$ ipython --no-banner

In [1]: import numpy as np

In [2]: np.set_printoptions(suppress=True, linewidth=100)

In [3]: F = np.loadtxt("m.csv", delimiter=",")

In [4]: print(F)
[[  1.  -3.   9. -27.]
 [  1.  -2.   4.  -8.]
 [  1.  -1.   1.  -1.]
 [  1.   0.   0.   0.]
 [  1.   1.   1.   1.]
 [  1.   2.   4.   8.]
 [  1.   3.   9.  27.]
 [  1.   4.  16.  64.]
 [  1.   5.  25. 125.]
 [  1.   6.  36. 216.]]

In [5]: out = np.c_[F[:, :2] @ np.array([[-3, -2], [0, -3]]), np.array([1, 0, 0, 3, 1, 0, 2, 3, 2, 3])]

In [6]: out
Out[6]: 
array([[ -3.,   7.,   1.],
       [ -3.,   4.,   0.],
       [ -3.,   1.,   0.],
       [ -3.,  -2.,   3.],
       [ -3.,  -5.,   1.],
       [ -3.,  -8.,   0.],
       [ -3., -11.,   2.],
       [ -3., -14.,   3.],
       [ -3., -17.,   2.],
       [ -3., -20.,   3.]])

In [7]: np.linalg.matrix_rank(out)
Out[7]: np.int64(3)

In [8]: np.linalg.matrix_rank(np.c_[F, out])
Out[8]: np.int64(5)

In [9]: np.round(np.linalg.norm(np.linalg.qr(F)[0].T @ out, axis=0) ** 2 / ((out ** 2).sum(axis=0) + 1e-12), 2)
Out[9]: array([1.  , 1.  , 0.77])

In [10]: np.round(np.linalg.norm(out - F @ np.linalg.lstsq(F, out)[0], axis=0), 2) + 0
Out[10]: array([0.  , 0.  , 2.94])

In [11]: out = F / np.sqrt((F ** 2).mean(axis=1, keepdims=True))

In [12]: print(np.linalg.matrix_rank(F - F.mean(axis=1, keepdims=True)))
3

In [13]: np.round(np.linalg.norm(out, axis=1), 2)
Out[13]: array([2., 2., 2., 2., 2., 2., 2., 2., 2., 2.])

In [14]: J = np.load("run4.npy")

In [15]: print(J)
[[1 0 0 0 0 0 0 0]
 [8 1 0 0 0 0 0 0]
 [6 1 1 0 0 0 0 0]
 [2 6 2 1 0 0 0 0]
 [6 9 5 2 1 0 0 0]
 [2 1 3 8 9 1 0 0]
 [7 0 8 7 8 1 1 0]
 [5 3 9 9 3 4 6 1]]

In [16]: np.linalg.cond(J) > 100
Out[16]: np.True_

In [17]: np.round(np.linalg.norm(J, 2) / np.linalg.norm(J), 2)
Out[17]: np.float64(0.84)

In [18]: print(np.linalg.matrix_rank(J, rtol=0.1))
5

In [19]: out = np.array([[2, 0, 1],
    ...:     [1, 2, 0],
    ...:     [2, 1, 2],
    ...:     [0, 2, 1],
    ...:     [2, 1, 0],
    ...:     [1, 1, 2],
    ...:     [2, 0, 0],
    ...:     [0, 1, 2]])

In [20]: np.einsum("ij,ij->i", J, J)
Out[20]: array([  1,  65,  38,  45, 147, 160, 228, 258])

In [21]: np.vstack([J, out.T]).shape
Out[21]: (11, 8)

In [22]: np.linalg.matrix_rank(J @ out)
Out[22]: np.int64(3)

In [23]: np.einsum("ik,kj->ji", J, out)
Out[23]: 
array([[ 2, 17, 15, 14, 33, 30, 49, 53],
       [ 0,  2,  3, 16, 28, 31, 31, 41],
       [ 1,  8,  8,  7, 18, 18, 32, 42]])

In [24]: out.T @ J.T
Out[24]: 
array([[ 2, 17, 15, 14, 33, 30, 49, 53],
       [ 0,  2,  3, 16, 28, 31, 31, 41],
       [ 1,  8,  8,  7, 18, 18, 32, 42]])

In [25]: np.einsum("ik,kj->ij", J, out)
Out[25]: 
array([[ 2,  0,  1],
       [17,  2,  8],
       [15,  3,  8],
       [14, 16,  7],
       [33, 28, 18],
       [30, 31, 18],
       [49, 31, 32],
       [53, 41, 42]])

In [26]: J @ J
Out[26]: 
array([[  1,   0,   0,   0,   0,   0,   0,   0],
       [ 16,   1,   0,   0,   0,   0,   0,   0],
       [ 20,   2,   1,   0,   0,   0,   0,   0],
       [ 64,  14,   4,   1,   0,   0,   0,   0],
       [118,  35,  14,   4,   1,   0,   0,   0],
       [100, 134,  67,  34,  18,   1,   0,   0],
       [126, 123,  73,  38,  25,   2,   1,   0],
       [174, 100, 111,  98,  90,  14,  12,   1]])

In [27]: np.round(np.sort(np.linalg.eigvals(J)), 2)
Out[27]: array([1., 1., 1., 1., 1., 1., 1., 1.])

In [28]: np.prod(np.diag(J)), round(float(np.linalg.det(J)), 2)
Out[28]: (np.int64(1), 1.0)
